% python3 -q
>>> import numpy as np
>>> from numpy import linalg as LA
>>> np.set_printoptions(precision=2, suppress=True, linewidth=200, floatmode="fixed")
>>> rnd = lambda a: np.round(a, 2) + 0
>>> arr = np.diag(3 * np.array([6, 0, 9, 1])) + np.array([[1, 3, 2, 2], [3, 0, 0, 2], [0, 0, 3, 2], [0, 3, 2, 2]])
>>> arr
array([[19,  3,  2,  2],
       [ 3,  0,  0,  2],
       [ 0,  0, 30,  2],
       [ 0,  3,  2,  5]])
>>> x0 = np.array([6, 8, 1, -4])
>>> rhs = arr @ x0
>>> print(rhs)
[132  10  22   6]
>>> rnd(LA.solve(arr.T, arr[1]))
array([0.00, 1.00, 0.00, 0.00])
>>> M2 = np.array([[0, -9], [-7, 3], [1, -1], [-1, 6], [-7, 4]])
>>> C = np.array([[-1, -2, 1], [1, 0, 2]])
>>> rng = np.random.default_rng(62)
>>> E = M2 @ C + 0.3 * rng.normal(size=(5, 3))
>>> rnd(E)
array([[ -9.31,  -0.44, -18.14],
       [  9.87,  13.72,  -1.09],
       [ -2.07,  -2.62,  -1.36],
       [  6.94,   1.68,  10.89],
       [ 11.40,  13.69,   0.98]])
>>> x0 = np.array([2, 1, -1])
>>> rhs = E @ x0
>>> rnd(LA.solve(E.T @ E, E.T @ rhs))
array([ 2.00,  1.00, -1.00])
>>> rnd(LA.pinv(E) @ E)
array([[1.00, 0.00, 0.00],
       [0.00, 1.00, 0.00],
       [0.00, 0.00, 1.00]])
>>> print(rnd(rhs))
[-0.91 34.56 -5.41  4.67 35.51]
>>> rhs = rhs + 0.3 * rng.normal(size=5)
>>> rnd(rhs)
array([-0.77, 34.44, -5.45,  4.81, 35.28])
>>> beta, *_ = LA.lstsq(E, rhs)
>>> beta.round()
array([ 2.00,  1.00, -1.00])
>>> rnd(beta)
array([ 1.95,  1.03, -0.98])
>>> W0 = np.load("x.npy")
>>> rnd(W0)
array([[-0.58, -0.47, -0.41,  0.51, -0.13],
       [ 0.29, -0.29,  0.69,  0.55, -0.24],
       [ 0.24, -0.01, -0.27, -0.19, -0.91],
       [-0.10, -0.75,  0.23, -0.61,  0.04],
       [ 0.72, -0.36, -0.48,  0.17,  0.30]])
>>> # columns are unit length and at right angles
>>> rnd(np.abs(LA.eigvals(W0)).max())
np.float64(1.0)
>>> print(rnd(LA.det(W0)))
1.0
>>> print(rnd((W0 - W0.T) / 2))
[[ 0.00 -0.38 -0.32  0.30 -0.43]
 [ 0.38  0.00  0.35  0.65  0.06]
 [ 0.32 -0.35  0.00 -0.21 -0.21]
 [-0.30 -0.65  0.21  0.00 -0.06]
 [ 0.43 -0.06  0.21  0.06  0.00]]
>>> M2 = np.array([[-3, 6], [4, 3]])
>>> C = np.kron(M2, W0)
>>> rnd(LA.norm(C, 2)), rnd(LA.norm(M2, 2) * LA.norm(W0, 2))
(np.float64(6.83), np.float64(6.83))
>>> rnd(LA.norm(W0[1] - W0[0]))
np.float64(1.41)
>>> rnd(LA.norm(W0) ** 2 / LA.norm(W0, 2) ** 2)
np.float64(5.0)
>>> print(rnd(LA.norm(W0, 2)))
1.0
>>> LA.norm(W0, axis=1).argmax()
np.int64(0)
>>> def softmax(z):
...     e = np.exp(z - z.max(axis=-1, keepdims=True))
...     return e / e.sum(axis=-1, keepdims=True)
... 
>>> rnd(softmax(W0[0]))
array([0.13, 0.14, 0.15, 0.38, 0.20])
>>> rnd(softmax(W0).sum(axis=1))
array([1.00, 1.00, 1.00, 1.00, 1.00])
>>> print(rnd(softmax(10 * W0[0])))
[0.00 0.00 0.00 1.00 0.00]
>>> scores = W0 @ W0.T / np.sqrt(5)
>>> rnd(softmax(scores))
array([[0.28, 0.18, 0.18, 0.18, 0.18],
       [0.18, 0.28, 0.18, 0.18, 0.18],
       [0.18, 0.18, 0.28, 0.18, 0.18],
       [0.18, 0.18, 0.18, 0.28, 0.18],
       [0.18, 0.18, 0.18, 0.18, 0.28]])
>>> rnd(softmax(scores)[0] @ W0)
array([ 0.05, -0.39, -0.09,  0.13, -0.18])
>>> softmax(scores).round(6).argmax(axis=1)
array([0, 1, 2, 3, 4])
>>> F = np.load("block1.npy")
>>> F
array([[-2,  2,  2],
       [ 2, -4,  0],
       [ 0,  0, -2]])
>>> O, R = LA.qr(F)
>>> print(rnd(abs(R[0, 0])), rnd(LA.norm(F[:, 0])))
2.83 2.83
>>> np.allclose(R.T @ R, F.T @ F)
True
>>> rnd(np.trace(O @ O.T))
np.float64(3.0)
>>> rnd(O @ R)
array([[-2.00,  2.00,  2.00],
       [ 2.00, -4.00,  0.00],
       [ 0.00,  0.00, -2.00]])
>>> O.shape, R.shape
((3, 3), (3, 3))
>>> rnd(np.abs(np.diag(R)))
array([2.83, 1.41, 2.00])
>>> x0 = np.array([5, 3, 9])
>>> rhs = F @ x0
>>> rhs
array([ 14,  -2, -18])
>>> print(rnd(LA.solve(F.T, F[1])))
[0.00 1.00 0.00]
>>> rnd(LA.solve(F, 4 * rhs))
array([20.00, 12.00, 36.00])
>>> F - F[0]
array([[ 0,  0,  0],
       [ 4, -6, -2],
       [ 2, -2, -4]])
>>> print(rnd(LA.svd(F, compute_uv=False)))
[5.37 2.61 0.57]
>>> np.unravel_index(np.abs(F).argmax(), F.shape)
(np.int64(1), np.int64(1))
>>> np.diff(F, axis=0)
array([[ 4, -6, -2],
       [-2,  4, -2]])
>>> F.sum(axis=0)
array([ 0, -2,  0])
>>> F.sum(axis=1)
array([ 2, -2, -2])
>>> F.shape
(3, 3)
>>> rnd(F.mean(axis=0))
array([ 0.00, -0.67,  0.00])
>>> rnd(LA.norm(F))
np.float64(6.0)
>>> (F + F.T) / 2
array([[-2.00,  2.00,  1.00],
       [ 2.00, -4.00,  0.00],
       [ 1.00,  0.00, -2.00]])
>>> (F - F.T) / 2
array([[ 0.00,  0.00,  1.00],
       [ 0.00,  0.00,  0.00],
       [-1.00,  0.00,  0.00]])
>>> print(LA.matrix_power(F, 2))
[[  8 -12  -8]
 [-12  20   4]
 [  0   0   4]]
>>> rnd(np.abs(LA.eigvals(F)).max())
np.float64(5.24)
>>> ev, V = LA.eig(F)
>>> rnd(np.prod(ev))
np.float64(-8.0)
>>> print(rnd(np.sort(LA.eigvals(F.T))))
[-5.24 -2.00 -0.76]
>>> rnd(ev)
array([-0.76, -5.24, -2.00])
>>> rnd(np.sort(LA.eigvals(F @ F)))
array([ 0.58,  4.00, 27.42])
>>> feats = np.load("out7.npy")
>>> feats
array([[ 5, -4, -1, -5],
       [-4,  2,  7,  4],
       [ 6,  5,  3, -6],
       [-7, -8, -4,  7]])
>>> # rows and columns are dependent
>>> M2 = np.array([[2, 1], [-3, 3], [2, -2], [2, 2]])
>>> print(LA.matrix_rank(np.vstack([feats, M2.T])))
4
>>> np.einsum("ik,kj->ij", feats, M2)
array([[ 10, -15],
       [  8,  -4],
       [ -9,   3],
       [ 16,  -9]])
>>> M2 @ feats
Traceback (most recent call last):
  File "<python-input-84>", line 1, in <module>
    M2 @ feats
    ~~~^~~~~~~
ValueError: matmul: Input operand 1 has a mismatch in its core dimension 0, with gufunc signature (n?,k),(k,m?)->(n?,m?) (size 4 is different from 2)
>>> np.einsum("ij,ij->i", feats, feats)
array([ 67,  85, 106, 178])
>>> W = np.array([[2, -3, -1], [2, 0, 0], [3, 3, -2], [-1, 1, 2]])
>>> beta = np.array([0, 0, 1])
>>> act = np.maximum(feats @ W + beta, 0)
>>> (act > 0).astype(int)
array([[1, 0, 0],
       [1, 1, 0],
       [1, 0, 0],
       [0, 1, 1]])
>>> C = np.array([[0, 3], [3, 3], [3, 0]])
>>> (act @ C).round(6).argmax(axis=1)
array([1, 1, 1, 0])
>>> W @ C
array([[-12,  -3],
       [  0,   6],
       [  3,  18],
       [  9,   0]])
>>> rnd(np.trace(LA.pinv(feats) @ feats))
np.float64(3.0)
>>> np.abs(np.diag(LA.qr(feats)[1])) > 1e-9
array([ True,  True,  True, False])
>>> np.allclose(feats[:-1].T @ LA.lstsq(feats[:-1].T, feats[-1])[0], feats[-1])
True
>>> print(np.unique(feats.round(6), axis=0).shape)
(4, 4)
>>> M = np.array([[0.6, -0.7, -0.5],
...     [-1.3, 1.2, 0.8],
...     [-0.9, 0.5, -0.5],
...     [0.4, 0.5, 1.7],
...     [-0.7, -1.0, 0.1],
...     [0.1, -0.3, -0.3],
...     [0.5, -0.5, -0.6],
...     [-1.3, 1.1, -0.3],
...     [0.3, 1.3, -0.1],
...     [-0.9, -1.6, -0.4],
...     [-0.6, -1.9, -0.3],
...     [0.1, 0.7, 1.2],
...     [-0.1, -1.1, 0.6],
...     [-0.8, -0.1, -0.9],
...     [-0.8, -0.5, 0.9],
...     [-0.2, 0.8, -2.1],
...     [-0.5, -0.6, 0.9],
...     [0.7, -1.9, -1.0],
...     [-0.4, 0.3, 0.7],
...     [0.3, 1.1, 0.5],
...     [0.4, 1.1, 1.1],
...     [0.7, 0.4, -1.7],
...     [-0.2, -0.3, 1.6],
...     [-0.1, 0.0, 0.5],
...     [1.2, 0.1, -1.4],
...     [-0.6, 1.6, -0.2],
...     [-1.6, -0.1, -0.4],
...     [1.1, 0.8, 0.7]])
>>> M[:, 1] = -1 * M[:, 2] + 0.05 * rng.normal(size=28)
>>> rnd(M)
array([[ 0.60,  0.65, -0.50],
       [-1.30, -0.78,  0.80],
       [-0.90,  0.54, -0.50],
       [ 0.40, -1.68,  1.70],
       [-0.70, -0.18,  0.10],
       [ 0.10,  0.33, -0.30],
       [ 0.50,  0.58, -0.60],
       [-1.30,  0.35, -0.30],
       [ 0.30,  0.13, -0.10],
       [-0.90,  0.42, -0.40],
       [-0.60,  0.26, -0.30],
       [ 0.10, -1.23,  1.20],
       [-0.10, -0.61,  0.60],
       [-0.80,  0.91, -0.90],
       [-0.80, -0.89,  0.90],
       [-0.20,  2.16, -2.10],
       [-0.50, -0.91,  0.90],
       [ 0.70,  1.02, -1.00],
       [-0.40, -0.62,  0.70],
       [ 0.30, -0.51,  0.50],
       [ 0.40, -0.99,  1.10],
       [ 0.70,  1.70, -1.70],
       [-0.20, -1.57,  1.60],
       [-0.10, -0.52,  0.50],
       [ 1.20,  1.44, -1.40],
       [-0.60,  0.24, -0.20],
       [-1.60,  0.42, -0.40],
       [ 1.10, -0.79,  0.70]])
>>> U, sv, Vt = LA.svd(M, full_matrices=False)
>>> rnd(np.abs(Vt[0]))
array([0.07, 0.71, 0.70])
>>> print(rnd(U.T @ U))
[[1.00 0.00 0.00]
 [0.00 1.00 0.00]
 [0.00 0.00 1.00]]
>>> rnd(sv / sv[0])
array([1.00, 0.55, 0.03])
>>> (sv > 1e-8).sum()
np.int64(3)
>>> rnd(U.T @ M @ Vt.T)
array([[7.08, 0.00, 0.00],
       [0.00, 3.89, 0.00],
       [0.00, 0.00, 0.19]])
>>> print(rnd(Vt @ Vt.T))
[[1.00 0.00 0.00]
 [0.00 1.00 0.00]
 [0.00 0.00 1.00]]
>>> U.shape, sv.shape, Vt.shape
((28, 3), (3,), (3, 3))
>>> U, sv, Vt = LA.svd(M)
>>> rnd(sv)
array([7.08, 3.89, 0.19])
>>> M2 = U[:, :2] @ np.diag(sv[:2]) @ Vt[:2]
>>> rnd(LA.norm(M - M2, 2)), rnd(sv[2])
(np.float64(0.19), np.float64(0.19))
>>> LA.matrix_rank(M2)
np.int64(2)
>>> rnd(LA.norm(M - M2) / LA.norm(M))
np.float64(0.02)
>>> M2 = np.array([[3, 0], [2, 2], [3, 0]])
>>> LA.matrix_rank(M @ M2)
np.int64(2)
>>> LA.matrix_rank(np.vstack([M, M2.T]))
np.int64(3)
>>> np.vstack([M, M2.T]).shape
(30, 3)
>>> K = np.loadtxt("mat.csv", delimiter=",")
>>> K
array([[ 5.06,  2.00,  5.00],
       [ 4.99,  1.98,  4.94],
       [ 5.00,  2.01,  4.94],
       [ 5.03,  1.99,  4.96],
       [ 5.04,  1.95,  4.94],
       [ 5.01,  1.91,  4.97],
       [ 4.91,  2.07,  4.99],
       [ 0.07,  3.95,  2.98],
       [ 0.17,  4.00,  3.01],
       [ 0.04,  4.05,  3.01],
       [ 0.10,  3.96,  3.05],
       [-0.03,  4.02,  2.97],
       [-0.03,  4.01,  2.98],
       [-0.07,  4.08,  3.16],
       [ 4.03,  0.00, -0.06],
       [ 3.98,  0.09,  0.11],
       [ 3.96,  0.01,  0.07],
       [ 4.03,  0.05,  0.02],
       [ 4.04, -0.02, -0.04],
       [ 4.05, -0.08, -0.06],
       [ 3.99, -0.06,  0.01]])
>>> Xc = K - K.mean(axis=0)
>>> V = LA.svd(Xc)[2][:2]
>>> M2 = Xc - Xc @ V.T @ V
>>> rnd(np.cov(Xc @ V.T, rowvar=False))
array([[7.22, 0.00],
       [0.00, 4.81]])
>>> LA.norm(M2, axis=1).round(6).argmax()
np.int64(8)
>>> print(rnd(LA.norm(M2) / LA.norm(Xc)))
0.01
>>> mat = np.load("w.npy")
>>> mat
array([[2.30, 0.00, 2.00],
       [1.00, 0.30, 1.00],
       [2.00, 0.00, 2.30]])
>>> LA.cond(mat) > 100
np.False_
>>> LA.matrix_rank(mat, rtol=0.1)
np.int64(1)
>>> rnd(np.abs(LA.svd(mat)[2][-1]))
array([0.01, 1.00, 0.01])
